% python3 -q
>>> import numpy as np
>>> np.set_printoptions(suppress=True, linewidth=120)
>>> Q, _ = np.linalg.qr(np.array([[1.6, 0.1, -0.3, -0.3, 0.4, 2.3, 0.3],
...     [-0.1, -0.8, -0.7, -0.3, 1.0, -1.5, 0.0],
...     [-2.0, 0.8, 1.3, -0.3, 0.1, 0.5, 0.8],
...     [-1.0, -0.7, 0.4, 0.1, 0.7, 0.4, -1.5],
...     [0.0, 1.0, -0.3, 0.6, -0.1, 0.8, 1.7],
...     [-0.5, 1.7, 0.1, 0.9, -1.5, -1.3, 1.2],
...     [-0.1, 0.8, -0.3, -0.4, -0.1, -1.2, -0.9]]))
>>> K = -1 * Q
>>> K.round(2) + 0
array([[ 0.57, -0.17,  0.37, -0.25,  0.49,  0.42, -0.17],
       [-0.04,  0.34, -0.68, -0.22,  0.21,  0.5 ,  0.28],
       [-0.71, -0.16,  0.39, -0.39,  0.25,  0.15,  0.27],
       [-0.36,  0.37,  0.  ,  0.29,  0.38,  0.09, -0.71],
       [ 0.  , -0.41, -0.32,  0.24,  0.66, -0.44,  0.19],
       [-0.18, -0.65, -0.17,  0.38, -0.22,  0.54, -0.15],
       [-0.04, -0.32, -0.35, -0.67, -0.12, -0.22, -0.51]])
>>> rng = np.random.default_rng(9650)
>>> B = K + rng.integers(-2, 3, (7, 2)) @ rng.integers(-2, 3, (2, 7))
>>> B.round(2)
array([[ 0.57, -0.17, -3.63,  5.75,  4.49, -3.58,  1.83],
       [-0.04,  0.34,  3.32, -6.22, -3.79,  4.5 , -1.72],
       [-3.71,  2.84, -0.61,  2.61,  1.25, -0.85, -3.73],
       [-1.36,  1.37, -1.  ,  2.29,  1.38, -0.91, -1.71],
       [ 3.  , -3.41,  0.68, -2.76, -0.34,  0.56,  4.19],
       [ 0.82, -1.65, -1.17,  1.38,  0.78, -0.46,  1.85],
       [ 1.96, -2.32, -2.35,  1.33,  1.88, -2.22,  3.49]])
>>> B - K
array([[ 0.,  0., -4.,  6.,  4., -4.,  2.],
       [ 0.,  0.,  4., -6., -4.,  4., -2.],
       [-3.,  3., -1.,  3.,  1., -1., -4.],
       [-1.,  1., -1.,  2.,  1., -1., -1.],
       [ 3., -3.,  1., -3., -1.,  1.,  4.],
       [ 1., -1., -1.,  1.,  1., -1.,  2.],
       [ 2., -2., -2.,  2.,  2., -2.,  4.]])
>>> np.round(np.linalg.svd(B - K, compute_uv=False), 2) + 0
array([14.86, 10.35,  0.  ,  0.  ,  0.  ,  0.  ,  0.  ])
>>> np.abs(B - K).sum(axis=1)
array([20., 20., 16.,  8., 16.,  8., 16.])
>>> np.round(K.T @ K, 2) + 0
array([[1., 0., 0., 0., 0., 0., 0.],
       [0., 1., 0., 0., 0., 0., 0.],
       [0., 0., 1., 0., 0., 0., 0.],
       [0., 0., 0., 1., 0., 0., 0.],
       [0., 0., 0., 0., 1., 0., 0.],
       [0., 0., 0., 0., 0., 1., 0.],
       [0., 0., 0., 0., 0., 0., 1.]])
>>> np.round(K @ K.T, 2) + 0
array([[1., 0., 0., 0., 0., 0., 0.],
       [0., 1., 0., 0., 0., 0., 0.],
       [0., 0., 1., 0., 0., 0., 0.],
       [0., 0., 0., 1., 0., 0., 0.],
       [0., 0., 0., 0., 1., 0., 0.],
       [0., 0., 0., 0., 0., 1., 0.],
       [0., 0., 0., 0., 0., 0., 1.]])
>>> np.round(np.linalg.pinv(K), 2) + 0
array([[ 0.57, -0.04, -0.71, -0.36,  0.  , -0.18, -0.04],
       [-0.17,  0.34, -0.16,  0.37, -0.41, -0.65, -0.32],
       [ 0.37, -0.68,  0.39,  0.  , -0.32, -0.17, -0.35],
       [-0.25, -0.22, -0.39,  0.29,  0.24,  0.38, -0.67],
       [ 0.49,  0.21,  0.25,  0.38,  0.66, -0.22, -0.12],
       [ 0.42,  0.5 ,  0.15,  0.09, -0.44,  0.54, -0.22],
       [-0.17,  0.28,  0.27, -0.71,  0.19, -0.15, -0.51]])
>>> np.round(np.linalg.svd(K, compute_uv=False), 2)
array([1., 1., 1., 1., 1., 1., 1.])
>>> x = np.array([-5, -2, 1, 5, 4, -4, 2])
>>> y = K @ x
>>> y.round(2)
array([-3.46, -2.87,  3.28,  2.23,  6.51,  0.6 , -3.51])
>>> np.round(np.linalg.solve(K, 4 * y), 2)
array([-20.,  -8.,   4.,  20.,  16., -16.,   8.])
>>> J = np.loadtxt("a.csv", delimiter=",")
>>> J
array([[6., 0., 0., 0., 5., 0.],
       [0., 6., 5., 0., 0., 0.],
       [0., 5., 6., 0., 0., 0.],
       [0., 0., 0., 6., 0., 5.],
       [5., 0., 0., 0., 6., 0.],
       [0., 0., 0., 5., 0., 6.]])
>>> np.flatnonzero(np.linalg.matrix_power((J != 0) + (J.T != 0) + np.eye(6), 6)[0])
array([0, 4])
>>> (J != 0).astype(int)
array([[1, 0, 0, 0, 1, 0],
       [0, 1, 1, 0, 0, 0],
       [0, 1, 1, 0, 0, 0],
       [0, 0, 0, 1, 0, 1],
       [1, 0, 0, 0, 1, 0],
       [0, 0, 0, 1, 0, 1]])
>>> (np.linalg.matrix_power((J != 0) + (J.T != 0) + np.eye(6), 6) > 0).astype(int)
array([[1, 0, 0, 0, 1, 0],
       [0, 1, 1, 0, 0, 0],
       [0, 1, 1, 0, 0, 0],
       [0, 0, 0, 1, 0, 1],
       [1, 0, 0, 0, 1, 0],
       [0, 0, 0, 1, 0, 1]])
>>> np.round(np.sort(np.linalg.eigvals(J).real), 2)
array([ 1.,  1.,  1., 11., 11., 11.])
>>> ev, vecs = np.linalg.eigh(J)
>>> np.unique(ev.round(6) + 0, return_counts=True)[1]
array([3, 3])
>>> np.round(vecs.T @ vecs, 2) + 0
array([[1., 0., 0., 0., 0., 0.],
       [0., 1., 0., 0., 0., 0.],
       [0., 0., 1., 0., 0., 0.],
       [0., 0., 0., 1., 0., 0.],
       [0., 0., 0., 0., 1., 0.],
       [0., 0., 0., 0., 0., 1.]])
>>> np.round(np.linalg.eigvalsh(J + 3 * np.eye(6)), 2)
array([ 4.,  4.,  4., 14., 14., 14.])
>>> cent = np.array([[0, 0, 0, 0, 1, 0]])
>>> X = rng.normal(size=(19, 1)) @ cent + np.array([8, -3, -5, -4, -1, 6])
>>> X.round(2)
array([[ 8.  , -3.  , -5.  , -4.  , -0.26,  6.  ],
       [ 8.  , -3.  , -5.  , -4.  , -1.51,  6.  ],
       [ 8.  , -3.  , -5.  , -4.  , -0.18,  6.  ],
       [ 8.  , -3.  , -5.  , -4.  , -1.64,  6.  ],
       [ 8.  , -3.  , -5.  , -4.  , -0.05,  6.  ],
       [ 8.  , -3.  , -5.  , -4.  , -3.39,  6.  ],
       [ 8.  , -3.  , -5.  , -4.  , -1.47,  6.  ],
       [ 8.  , -3.  , -5.  , -4.  ,  0.2 ,  6.  ],
       [ 8.  , -3.  , -5.  , -4.  ,  0.81,  6.  ],
       [ 8.  , -3.  , -5.  , -4.  , -1.68,  6.  ],
       [ 8.  , -3.  , -5.  , -4.  , -0.63,  6.  ],
       [ 8.  , -3.  , -5.  , -4.  , -1.26,  6.  ],
       [ 8.  , -3.  , -5.  , -4.  ,  0.4 ,  6.  ],
       [ 8.  , -3.  , -5.  , -4.  , -1.63,  6.  ],
       [ 8.  , -3.  , -5.  , -4.  , -0.09,  6.  ],
       [ 8.  , -3.  , -5.  , -4.  , -0.67,  6.  ],
       [ 8.  , -3.  , -5.  , -4.  , -1.8 ,  6.  ],
       [ 8.  , -3.  , -5.  , -4.  , -1.75,  6.  ],
       [ 8.  , -3.  , -5.  , -4.  , -1.52,  6.  ]])
>>> u, v = X[11], X[9]
>>> np.round(u @ v, 2)
np.float64(152.11)
>>> pr = (u @ v) / (u @ u) * u
>>> np.round(np.linalg.norm(u + v) ** 2 + np.linalg.norm(u - v) ** 2, 2)
np.float64(608.8)
>>> rank = np.linalg.matrix_rank(X)
>>> rank
np.int64(2)
>>> ns = np.linalg.svd(X)[2][rank:].T
>>> [int(np.linalg.matrix_rank(X[:i])) for i in range(1, len(X) + 1)]
[1, 2, 2, 2, 2, 2, 2, 2, 2, 2, 2, 2, 2, 2, 2, 2, 2, 2, 2]
>>> np.round(ns @ ns.T, 2) + 0
array([[ 0.57,  0.16,  0.27,  0.21,  0.  , -0.32],
       [ 0.16,  0.94, -0.1 , -0.08,  0.  ,  0.12],
       [ 0.27, -0.1 ,  0.83, -0.13,  0.  ,  0.2 ],
       [ 0.21, -0.08, -0.13,  0.89,  0.  ,  0.16],
       [ 0.  ,  0.  ,  0.  ,  0.  ,  0.  ,  0.  ],
       [-0.32,  0.12,  0.2 ,  0.16,  0.  ,  0.76]])
>>> [int(np.linalg.matrix_rank(np.delete(X, i, axis=0))) for i in range(19)]
[2, 2, 2, 2, 2, 2, 2, 2, 2, 2, 2, 2, 2, 2, 2, 2, 2, 2, 2]
>>> np.allclose(X[:-1].T @ np.linalg.lstsq(X[:-1].T, X[-1])[0], X[-1])
True
>>> np.unique(X.round(6), axis=0).shape
(19, 6)
>>> round(np.trace(np.linalg.pinv(X) @ X), 2)
np.float64(2.0)
>>> feats = np.array([[0, 1, 1, 0, 0, 0, 1, 0],
...     [1, 0, 1, 0, 0, 0, 1, 1],
...     [1, 1, 0, 0, 0, 0, 0, 1],
...     [0, 0, 0, 0, 1, 1, 0, 0],
...     [0, 0, 0, 1, 0, 0, 0, 0],
...     [0, 0, 0, 1, 0, 0, 0, 0],
...     [1, 1, 0, 0, 0, 0, 0, 0],
...     [0, 1, 1, 0, 0, 0, 0, 0]])
>>> rank = np.linalg.matrix_rank(feats)
>>> rank
np.int64(7)
>>> ns = np.linalg.svd(feats)[2][rank:].T
>>> np.round(ns @ ns.T, 2) + 0
array([[ 0. ,  0. ,  0. ,  0. ,  0. ,  0. ,  0. ,  0. ],
       [ 0. ,  0. ,  0. ,  0. ,  0. ,  0. ,  0. ,  0. ],
       [ 0. ,  0. ,  0. ,  0. ,  0. ,  0. ,  0. ,  0. ],
       [ 0. ,  0. ,  0. ,  0. ,  0. ,  0. ,  0. ,  0. ],
       [ 0. ,  0. ,  0. ,  0. ,  0.5, -0.5,  0. ,  0. ],
       [ 0. ,  0. ,  0. ,  0. , -0.5,  0.5,  0. ,  0. ],
       [ 0. ,  0. ,  0. ,  0. ,  0. ,  0. ,  0. ,  0. ],
       [ 0. ,  0. ,  0. ,  0. ,  0. ,  0. ,  0. ,  0. ]])
>>> np.linalg.matrix_rank(feats.T @ feats), np.linalg.matrix_rank(feats @ feats.T)
(np.int64(7), np.int64(7))
>>> np.unique(feats.round(6), axis=0).shape
(7, 8)
>>> np.round(np.trace(np.linalg.pinv(feats) @ feats), 2)
np.float64(7.0)
>>> try:
...     np.linalg.inv(feats)
... except np.linalg.LinAlgError as e:
...     print(repr(e))
... 
LinAlgError('Singular matrix')
>>> np.round(feats @ np.linalg.pinv(feats) @ feats, 2) + 0
array([[0., 1., 1., 0., 0., 0., 1., 0.],
       [1., 0., 1., 0., 0., 0., 1., 1.],
       [1., 1., 0., 0., 0., 0., 0., 1.],
       [0., 0., 0., 0., 1., 1., 0., 0.],
       [0., 0., 0., 1., 0., 0., 0., 0.],
       [0., 0., 0., 1., 0., 0., 0., 0.],
       [1., 1., 0., 0., 0., 0., 0., 0.],
       [0., 1., 1., 0., 0., 0., 0., 0.]])
>>> np.abs(np.diag(np.linalg.qr(feats)[1])) > 1e-9
array([ True,  True,  True,  True,  True, False,  True,  True])
